% python3 -q
>>> import numpy as np
>>> import numpy.linalg as la
>>> np.set_printoptions(precision=3, suppress=True, linewidth=200)
>>> X = 0.7 ** np.abs(np.subtract.outer(np.arange(7), np.arange(7)))
>>> print(X)
[[1.    0.7   0.49  0.343 0.24  0.168 0.118]
 [0.7   1.    0.7   0.49  0.343 0.24  0.168]
 [0.49  0.7   1.    0.7   0.49  0.343 0.24 ]
 [0.343 0.49  0.7   1.    0.7   0.49  0.343]
 [0.24  0.343 0.49  0.7   1.    0.7   0.49 ]
 [0.168 0.24  0.343 0.49  0.7   1.    0.7  ]
 [0.118 0.168 0.24  0.343 0.49  0.7   1.   ]]
>>> th = np.radians(135)
>>> Rm = np.eye(7)
>>> Rm[2, 2] = Rm[4, 4] = np.cos(th)
>>> Rm[2, 4], Rm[4, 2] = -np.sin(th), np.sin(th)
>>> print(Rm)
[[ 1.     0.     0.     0.     0.     0.     0.   ]
 [ 0.     1.     0.     0.     0.     0.     0.   ]
 [ 0.     0.    -0.707  0.    -0.707  0.     0.   ]
 [ 0.     0.     0.     1.     0.     0.     0.   ]
 [ 0.     0.     0.707  0.    -0.707  0.     0.   ]
 [ 0.     0.     0.     0.     0.     1.     0.   ]
 [ 0.     0.     0.     0.     0.     0.     1.   ]]
>>> A2 = X @ Rm.T
>>> print(la.svd(X, compute_uv=False), la.svd(A2, compute_uv=False))
[3.679 1.534 0.709 0.405 0.275 0.214 0.185] [3.679 1.534 0.709 0.405 0.275 0.214 0.185]
>>> F = np.load("w.npy")
>>> print(F)
[[ -5.984   1.04    9.962  15.025  15.034  -9.01   -7.967]
 [ -2.06   -6.      2.034  10.049   8.003 -10.016  -1.962]
 [ -2.959  -0.064   6.94   15.98    4.982 -10.005   7.017]
 [ -6.127   5.009  13.005   9.99   25.027 -16.981 -21.046]
 [ -5.015  -1.049   3.937   6.092   8.08    5.006  -9.986]]
>>> u, g = F[3], F[4]
>>> print(round(u @ g, 3))
464.909
>>> p = (u @ g) / (u @ u) * u
>>> print(np.round((g - p) @ u, 3))
0.0
>>> print(np.argsort(-la.norm(F, axis=0).round(6), kind="stable")[:3])
[4 3 6]
>>> print(np.round(la.norm(F, 2) / la.norm(F), 3))
0.903
>>> rng = np.random.default_rng(222)
>>> idx = rng.permutation(7)
>>> print(idx)
[6 5 4 0 3 1 2]
>>> A2 = X[idx][:, idx]
>>> print(np.sort(np.abs(la.eigvals(A2))))
[0.185 0.214 0.275 0.405 0.709 1.534 3.679]
>>> print(np.diag(A2))
[1. 1. 1. 1. 1. 1. 1.]
>>> E = np.load("test16.npy")
>>> print(E)
[[-0.978 -0.21 ]
 [-0.21   0.978]]
>>> # columns are unit length and at right angles
>>> print(la.pinv(E))
[[-0.978 -0.21 ]
 [-0.21   0.978]]
>>> print(np.round(E @ E.T, 3) + 0)
[[1. 0.]
 [0. 1.]]
>>> print([round(float(la.det(E[:i, :i])), 2) + 0 for i in range(1, 3)])
[-0.98, -1.0]
>>> A2 = np.array([[0, 1], [3, 2]])
>>> J = np.tile(A2, (2, 2))
>>> print(J)
[[0 1 0 1]
 [3 2 3 2]
 [0 1 0 1]
 [3 2 3 2]]
>>> idx = rng.permutation(4)
>>> print(idx)
[2 1 0 3]
>>> A2 = J[idx][:, idx]
>>> print(A2)
[[0 1 0 1]
 [3 2 3 2]
 [0 1 0 1]
 [3 2 3 2]]
>>> print(np.round(np.sort(np.abs(la.eigvals(A2))), 3) + 0)
[0. 0. 2. 6.]
>>> print(np.allclose(A2, J))
True
>>> print(np.diag(A2))
[0 2 0 2]
>>> print(np.einsum("ii->", J))
4
>>> print(np.round(np.poly(J), 3) + 0)
[  1.  -4. -12.   0.   0.]
>>> print(np.round(la.det(J[::-1]), 3))
0.0
>>> print(np.round(J @ la.pinv(J) @ J, 3) + 0)
[[0. 1. 0. 1.]
 [3. 2. 3. 2.]
 [0. 1. 0. 1.]
 [3. 2. 3. 2.]]
>>> print(la.lstsq(J[:-1].T, J[-1])[2])
2
>>> print(round(float(np.trace(la.pinv(J) @ J)), 3))
2.0
>>> print(np.abs(np.diag(la.qr(J)[1])) > 1e-9)
[ True  True False False]
>>> print(np.allclose(J[:-1].T @ la.lstsq(J[:-1].T, J[-1])[0], J[-1]))
True
>>> U, s, vt = la.svd(J, full_matrices=False)
>>> print(np.round(U.T @ J @ vt.T, 3) + 0)
[[7.301 0.    0.    0.   ]
 [0.    1.644 0.    0.   ]
 [0.    0.    0.    0.   ]
 [0.    0.    0.    0.   ]]
>>> print(np.round(np.sqrt((s ** 2).sum()), 3), np.round(la.norm(J), 3))
7.483 7.483
>>> print(np.round(U.T @ U, 3) + 0)
[[1. 0. 0. 0.]
 [0. 1. 0. 0.]
 [0. 0. 1. 0.]
 [0. 0. 0. 1.]]
>>> print(np.abs(vt[0]))
[0.574 0.413 0.574 0.413]
>>> print(U.shape, s.shape, vt.shape)
(4, 4) (4,) (4, 4)
>>> print((s > 1e-8).sum())
2
>>> print(s.round(3) + 0)
[7.301 1.644 0.    0.   ]
>>> print(np.allclose(U * s @ vt, J))
True
>>> rk = la.matrix_rank(J)
>>> print(rk)
2
>>> null = la.svd(J)[2][rk:].T
>>> print(np.allclose(J @ null, 0))
True
>>> print([int(la.matrix_rank(J[:i])) for i in range(1, len(J) + 1)])
[1, 2, 2, 2]
>>> print(la.matrix_rank(J.T @ J), la.matrix_rank(J @ J.T))
2 2
>>> print(np.round(J @ null, 3) + 0)
[[0. 0.]
 [0. 0.]
 [0. 0.]
 [0. 0.]]
>>> u = np.array([3, 0, 2, 1])
>>> arr = u[np.abs(np.subtract.outer(np.arange(4), np.arange(4)))]
>>> print(arr)
[[3 0 2 1]
 [0 3 0 2]
 [2 0 3 0]
 [1 2 0 3]]
>>> # symmetric
>>> O, Rm = la.qr(arr)
>>> print(np.trace(O @ O.T))
4.0
>>> print(O.shape, Rm.shape)
(4, 4) (4, 4)
>>> print(np.abs(np.diag(Rm)))
[3.742 3.566 1.576 0.761]
>>> print(Rm)
[[-3.742 -0.535 -3.207 -1.604]
 [ 0.    -3.566  0.481 -3.125]
 [ 0.     0.    -1.576  1.041]
 [ 0.     0.     0.     0.761]]
>>> print(np.allclose(Rm.T @ Rm, arr.T @ arr))
True
>>> low = la.cholesky(arr)
>>> print(np.diag(low) ** 2)
[3.    3.    1.667 1.067]
>>> print(arr / np.sqrt(np.outer(np.diag(arr), np.diag(arr))))
[[1.    0.    0.667 0.333]
 [0.    1.    0.    0.667]
 [0.667 0.    1.    0.   ]
 [0.333 0.667 0.    1.   ]]
>>> print(np.round(np.prod(np.diag(low)) ** 2, 3), round(la.det(arr), 3))
16.0 16.0
